$ python -q
>>> import numpy as np
>>> np.set_printoptions(precision=2, suppress=True, linewidth=140)
>>> A = np.array([[0, 0, 1, 0, 0, 0, 0],
...     [0, 0, 0, 0, 1, 0, 0],
...     [0, 0, 0, 0, 0, 0, 1],
...     [0, 0, 0, 1, 0, 0, 0],
...     [0, 1, 0, 0, 0, 0, 0],
...     [1, 0, 0, 0, 0, 0, 0],
...     [0, 0, 0, 0, 0, 1, 0]])
>>> x = np.array([-1, -3, -2, -3, -1, 1, 4])
>>> y = A @ x
>>> b, lr = np.zeros(7), 1 / np.linalg.norm(A, 2) ** 2
>>> for i in range(150):
...     b -= lr * A.T @ (A @ b - y)
...     if i % 50 == 0: print(i, round(np.linalg.norm(A @ b - y), 2))
... 
0 0.0
50 0.0
100 0.0
>>> round(np.linalg.cond(A), 2)
np.float64(1.0)
>>> print(b)
[-1. -3. -2. -3. -1.  1.  4.]
>>> x = np.array([2, -7, 1, 4, 8, 3, -1])
>>> np.round(np.linalg.det(A), 2)
np.float64(1.0)
>>> np.linalg.inv(A)
array([[0., 0., 0., 0., 0., 1., 0.],
       [0., 0., 0., 0., 1., 0., 0.],
       [1., 0., 0., 0., 0., 0., 0.],
       [0., 0., 0., 1., 0., 0., 0.],
       [0., 1., 0., 0., 0., 0., 0.],
       [0., 0., 0., 0., 0., 0., 1.],
       [0., 0., 1., 0., 0., 0., 0.]])
>>> round(float(np.linalg.norm(x)), 2), round(float(np.linalg.norm(A @ x)), 2)
(12.0, 12.0)
>>> round(float(np.abs(np.linalg.eigvals(A)).max()), 2)
1.0
>>> A @ A
array([[0, 0, 0, 0, 0, 0, 1],
       [0, 1, 0, 0, 0, 0, 0],
       [0, 0, 0, 0, 0, 1, 0],
       [0, 0, 0, 1, 0, 0, 0],
       [0, 0, 0, 0, 1, 0, 0],
       [0, 0, 1, 0, 0, 0, 0],
       [1, 0, 0, 0, 0, 0, 0]])
>>> np.sort(np.abs(np.linalg.eigvals(A)))
array([1., 1., 1., 1., 1., 1., 1.])
>>> print(np.linalg.matrix_power(A, 3))
[[0 0 0 0 0 1 0]
 [0 0 0 0 1 0 0]
 [1 0 0 0 0 0 0]
 [0 0 0 1 0 0 0]
 [0 1 0 0 0 0 0]
 [0 0 0 0 0 0 1]
 [0 0 1 0 0 0 0]]
